$ python -q
>>> import numpy as np
>>> import numpy.linalg as la
>>> np.set_printoptions(precision=3, suppress=True, linewidth=140)
>>> rnd = lambda a: np.round(a, 3) + 0
>>> feats = np.loadtxt("out1.csv", delimiter=",")
>>> feats
array([[ 23.,   2.,   6.,   8.,  -3.,  14.],
       [  2.,  15.,   4.,  -7.,  16.,  -2.],
       [  6.,   4.,  29., -10.,  12., -12.],
       [  8.,  -7., -10.,  18., -22.,  11.],
       [ -3.,  16.,  12., -22.,  37., -18.],
       [ 14.,  -2., -12.,  11., -18.,  37.]])
>>> U, s, Vh = la.svd(feats)
>>> rnd(s)
array([80.368, 35.769, 25.624, 11.394,  5.843,  0.002])
>>> M2 = U[:, :5] @ np.diag(s[:5]) @ Vh[:5]
>>> rnd(la.norm(feats - M2) / la.norm(feats))
np.float64(0.0)
>>> rnd(np.abs(feats - M2).max())
np.float64(0.001)
>>> la.matrix_rank(feats, rtol=0.05)
np.int64(5)
>>> rnd(la.norm(feats - M2, 2)), rnd(s[5])
(np.float64(0.002), np.float64(0.002))
>>> K = np.vander(np.arange(3) - 1, 4, increasing=True)
>>> K
array([[ 1, -1,  1, -1],
       [ 1,  0,  0,  0],
       [ 1,  1,  1,  1]])
>>> W = np.array([[5, 3, 2, -4, 5, -4],
...     [0, -3, 3, -4, 2, 4],
...     [2, 1, -1, 3, -2, 4],
...     [2, 3, -2, -1, -3, 0]])
>>> c = np.array([0, 1, 5, -3, -2, -4])
>>> hid = np.maximum(K @ W + c, 0)
>>> rnd((hid > 0).mean(axis=0))
array([1.   , 1.   , 1.   , 0.333, 0.667, 0.   ])
>>> la.matrix_rank(hid)
np.int64(3)
>>> hid
array([[5, 5, 5, 1, 2, 0],
       [5, 4, 7, 0, 3, 0],
       [9, 5, 7, 0, 0, 0]])
>>> basis = np.array([[1, 2], [2, 3], [3, 0], [3, 3], [2, 3], [3, 2]])
>>> (hid @ basis).round(6).argmax(axis=1)
array([0, 0, 0])
>>> M2 = hid / la.norm(hid, axis=1, keepdims=True)
>>> C2 = M2 @ M2.T
>>> rnd(C2[0])
array([1.   , 0.966, 0.943])
>>> rnd(np.degrees(np.arccos(np.clip(C2[0, 1], -1, 1))))
np.float64(14.905)
>>> (np.abs(C2) > 0.9).astype(int)
array([[1, 1, 1],
       [1, 1, 1],
       [1, 1, 1]])
>>> rnd(la.norm(M2, axis=1))
array([1., 1., 1.])
>>> f = np.array([1, 6])
>>> np.convolve(K[1], f)
array([1, 6, 0, 0, 0])
>>> np.array([np.convolve(row, f, "same") for row in K])
array([[ 1,  5, -5,  5],
       [ 1,  6,  0,  0],
       [ 1,  7,  7,  7]])
>>> f, v = K[0], K[2]
>>> f @ f
np.int64(4)
>>> f @ v
np.int64(0)
>>> pr = (f @ v) / (f @ f) * f
>>> la.matrix_rank(np.outer(f, v))
np.int64(1)
>>> v - pr
array([1., 1., 1., 1.])
>>> vec = np.array([1, -2, 0, -2])
>>> K @ vec
array([ 5,  1, -3])
>>> K @ np.ones(4)
array([0., 1., 4.])
>>> K * vec
array([[ 1,  2,  0,  2],
       [ 1,  0,  0,  0],
       [ 1, -2,  0, -2]])
>>> la.norm(K @ vec) <= la.norm(K, 2) * la.norm(vec) + 1e-9
np.True_
>>> np.sign((K @ vec).round(6))
array([ 1,  1, -1])
